>>> import numpy as np
>>> np.set_printoptions(precision=2, suppress=True, linewidth=140, legacy="1.25")
>>> def rnd(a):
...     return np.round(a, 2) + 0
... 
>>> F = np.array([[8, 0, -6, 2, -7],
...     [-7, 8, 0, -6, 2],
...     [2, -7, 8, 0, -6],
...     [-6, 2, -7, 8, 0],
...     [0, -6, 2, -7, 8]])
>>> F
array([[ 8,  0, -6,  2, -7],
       [-7,  8,  0, -6,  2],
       [ 2, -7,  8,  0, -6],
       [-6,  2, -7,  8,  0],
       [ 0, -6,  2, -7,  8]])
>>> rnd(np.linalg.norm(F) ** 2 / np.linalg.norm(F, 2) ** 2)
2.62
>>> rnd(np.linalg.norm(F, 1)), rnd(np.linalg.norm(F, np.inf))
(23.0, 23.0)
>>> rnd(np.linalg.norm(F[0] - F[3]))
16.91
>>> rnd(np.linalg.norm(F, 2))
17.08
>>> F[0] @ F[3]
10
>>> np.linalg.norm(F, axis=1).argmax()
0
>>> (F @ F)[0]
array([  40,   88, -124,   81,  -76])
>>> F @ np.ones(5)
array([-3., -3., -3., -3., -3.])
>>> rnd(np.sort(np.abs(np.fft.fft(F[0])))), rnd(np.sort(np.linalg.svd(F, compute_uv=False)))
(array([ 3.  ,  9.28,  9.28, 17.08, 17.08]), array([ 3.  ,  9.28,  9.28, 17.08, 17.08]))
>>> J = np.array([[1, 1, 1, 3, 3, 1],
...     [3, 0, 1, 3, 1, 2],
...     [0, 2, 2, 2, 3, 3],
...     [2, 0, 0, 3, 1, 2],
...     [1, 3, 3, 0, 2, 1],
...     [1, 2, 1, 3, 2, 2]])
>>> J
array([[1, 1, 1, 3, 3, 1],
       [3, 0, 1, 3, 1, 2],
       [0, 2, 2, 2, 3, 3],
       [2, 0, 0, 3, 1, 2],
       [1, 3, 3, 0, 2, 1],
       [1, 2, 1, 3, 2, 2]])
>>> A2 = np.array([[3, 1], [1, 1], [3, 3], [0, 2], [0, 0], [3, 0]])
>>> np.einsum("ik,kj->ji", J, A2)
array([[10, 18, 17, 12, 18, 14],
       [11, 12, 12,  8, 13, 12]])
>>> J @ A2
array([[10, 11],
       [18, 12],
       [17, 12],
       [12,  8],
       [18, 13],
       [14, 12]])
>>> A2.T @ J.T
array([[10, 18, 17, 12, 18, 14],
       [11, 12, 12,  8, 13, 12]])
>>> np.einsum("ij,ij->i", J, J)
array([22, 24, 30, 18, 24, 23])
>>> u = np.array([-5, -2, 4, -3, 8, 0])
>>> A2 = J + np.outer(u, np.eye(6)[5])
>>> A2
array([[ 1.,  1.,  1.,  3.,  3., -4.],
       [ 3.,  0.,  1.,  3.,  1.,  0.],
       [ 0.,  2.,  2.,  2.,  3.,  7.],
       [ 2.,  0.,  0.,  3.,  1., -1.],
       [ 1.,  3.,  3.,  0.,  2.,  9.],
       [ 1.,  2.,  1.,  3.,  2.,  2.]])
>>> arr = np.load("block5.npy")
>>> arr
array([[0.67, 0.  , 0.  , 0.33],
       [0.  , 1.  , 0.  , 0.  ],
       [0.33, 0.  , 0.67, 0.  ],
       [0.  , 0.5 , 0.  , 0.5 ]])
>>> # rows sum to 1
>>> P = np.triu(np.array([[0, 2, 2, 2], [1, 1, 1, 1], [1, 2, 0, 1], [2, 2, 2, 2]]), 1) + np.eye(4)
>>> A2 = P @ arr @ np.linalg.inv(P)
>>> rnd(np.poly(A2))
array([ 1.  , -2.84,  2.96, -1.34,  0.22])
>>> np.trace(A2), np.trace(arr)
(2.84, 2.84)
>>> np.linalg.matrix_rank(A2)
4
>>> rnd(A2)
array([[ 1.33,  0.34, -1.66, -0.01],
       [ 0.33,  0.84, -0.83, -0.17],
       [ 0.33, -0.16,  0.17, -0.17],
       [ 0.  ,  0.5 , -0.5 ,  0.5 ]])
>>> rnd(np.linalg.det(A2))
0.22
>>> evals, vecs = np.linalg.eig(arr)
>>> rnd(np.sort(np.linalg.eigvals(arr @ arr)))
array([0.25, 0.45, 0.45, 1.  ])
>>> evals
array([0.67, 0.67, 0.5 , 1.  ])
>>> rnd(np.sort(np.linalg.eigvals(arr.T)))
array([0.5 , 0.67, 0.67, 1.  ])
>>> A2 = np.linalg.invert(arr)
Traceback (most recent call last):
  File "<python-input-38>", line 1, in <module>
    A2 = np.linalg.invert(arr)
         ^^^^^^^^^^^^^^^^
AttributeError: module 'numpy.linalg' has no attribute 'invert'
>>> A2 = np.linalg.inv(arr)
>>> rnd(A2)
array([[ 1.49,  0.49,  0.  , -0.99],
       [ 0.  ,  1.  ,  0.  ,  0.  ],
       [-0.74, -0.24,  1.49,  0.49],
       [ 0.  , -1.  ,  0.  ,  2.  ]])
>>> rnd(np.linalg.inv(A2))
array([[0.67, 0.  , 0.  , 0.33],
       [0.  , 1.  , 0.  , 0.  ],
       [0.33, 0.  , 0.67, 0.  ],
       [0.  , 0.5 , 0.  , 0.5 ]])
>>> rnd(np.linalg.det(arr) * np.linalg.det(A2))
1.0
>>> vec = np.array([1, 0, 2, 1])
>>> h1 = np.maximum(arr @ vec, 0)
>>> np.maximum(arr @ (3 * vec), 0)
array([3.  , 0.  , 5.01, 1.5 ])
>>> np.flatnonzero(h1 > 1e-9)
array([0, 2, 3])
>>> q, Rm = np.linalg.qr(arr)
>>> np.allclose(Rm.T @ Rm, arr.T @ arr)
True
>>> rnd(q @ Rm)
array([[0.67, 0.  , 0.  , 0.33],
       [0.  , 1.  , 0.  , 0.  ],
       [0.33, 0.  , 0.67, 0.  ],
       [0.  , 0.5 , 0.  , 0.5 ]])
>>> A = np.load("arr.npy")
>>> A
array([[2, 2, 1, 2, 1],
       [0, 1, 0, 1, 2],
       [0, 0, 1, 2, 0],
       [0, 0, 0, 0, 0],
       [0, 0, 0, 0, 1]])
>>> # null space of dimension 1
>>> A @ A
array([[4, 6, 3, 8, 7],
       [0, 1, 0, 1, 4],
       [0, 0, 1, 2, 0],
       [0, 0, 0, 0, 0],
       [0, 0, 0, 0, 1]])
>>> Uu, s, VT = np.linalg.svd(A)
>>> rnd(s)
array([4.4 , 2.01, 1.56, 0.38, 0.  ])
>>> A2 = Uu[:, :4] @ np.diag(s[:4]) @ VT[:4]
>>> np.linalg.matrix_rank(A, rtol=0.05)
4
>>> rnd(np.linalg.norm(A - A2, 2)), s[4]
(0.0, 0.0)
>>> np.linalg.matrix_rank(A2)
4
>>> rnd(A2)
array([[2., 2., 1., 2., 1.],
       [0., 1., 0., 1., 2.],
       [0., 0., 1., 2., 0.],
       [0., 0., 0., 0., 0.],
       [0., 0., 0., 0., 1.]])
>>> A2 = np.array([[3, 2, 3, 3], [1, 1, 2, 5], [2, 3, 1, 4], [4, 2, 5, 0]])
>>> E = np.tril(A2)
>>> E
array([[3, 0, 0, 0],
       [1, 1, 0, 0],
       [2, 3, 1, 0],
       [4, 2, 5, 0]])
>>> # triangular
>>> Uu, s, VT = np.linalg.svd(E)
>>> vecs = VT[:(s > 1e-8).sum()]
>>> rng = np.random.default_rng(588078)
>>> vec = E[2] + 4 * E[0] + rng.integers(2) * np.eye(4)[1]
>>> vec
array([14.,  4.,  1.,  0.])
>>> np.allclose(vecs.T @ vecs @ vec, vec)
True
>>> rnd(vecs.T @ vecs)
array([[1., 0., 0., 0.],
       [0., 1., 0., 0.],
       [0., 0., 1., 0.],
       [0., 0., 0., 0.]])
>>> A2 = np.array([[3, 1, 1], [-1, 1, 2], [-2, 4, 2], [4, -2, 2]])
>>> np.linalg.matrix_rank(E @ A2)
3
>>> A2.T @ E.T
array([[ 9,  2,  1,  0],
       [ 3,  2,  9, 26],
       [ 3,  3, 10, 18]])
>>> np.einsum("ij->j", E)
array([10,  6,  6,  0])
>>> np.vstack([E, A2.T]).shape
(7, 4)
>>> np.linalg.lstsq(E[:-1].T, E[-1])[2]
3
>>> rnd(E @ np.linalg.pinv(E) @ E)
array([[3., 0., 0., 0.],
       [1., 1., 0., 0.],
       [2., 3., 1., 0.],
       [4., 2., 5., 0.]])
>>> [int(np.linalg.matrix_rank(np.linalg.matrix_power(E, p))) for p in range(1, 5)]
[3, 3, 3, 3]
>>> np.linalg.matrix_rank(E - E[0, 0] * np.eye(4))
3
>>> np.linalg.matrix_power(E - np.diag(np.diag(E)), 4)
array([[0, 0, 0, 0],
       [0, 0, 0, 0],
       [0, 0, 0, 0],
       [0, 0, 0, 0]])
>>> mat = np.load("m.npy")
>>> mat
array([[-2.85, -3.85, -5.16, -3.16],
       [-1.15, -2.15, -3.99, -1.99],
       [ 0.05, -0.95, -0.67,  1.33],
       [-1.87, -2.87, -2.31, -0.31],
       [ 0.83, -0.17, -1.46,  0.54],
       [-0.1 , -1.1 , -3.2 , -1.2 ],
       [-1.88, -2.88, -2.91, -0.91],
       [ 0.93, -0.07, -1.67,  0.33],
       [-2.65, -3.65, -2.16, -0.16],
       [ 0.38, -0.62, -0.15,  1.85],
       [ 0.36, -0.64,  0.41,  2.41]])
>>> w1 = np.array([[-2, 1, 0], [1, 1, -2], [1, 3, 0], [-1, 0, 3]])
>>> coef = np.array([0, 0, 2])
>>> hid = np.maximum(E @ w1 + coef, 0)
>>> np.linalg.matrix_rank(hid)
2
>>> cent = np.array([[2, 1, -1], [1, 0, 1], [0, 3, -3]])
>>> (hid @ cent).round(6).argmax(axis=1)
array([1, 0, 0, 0])
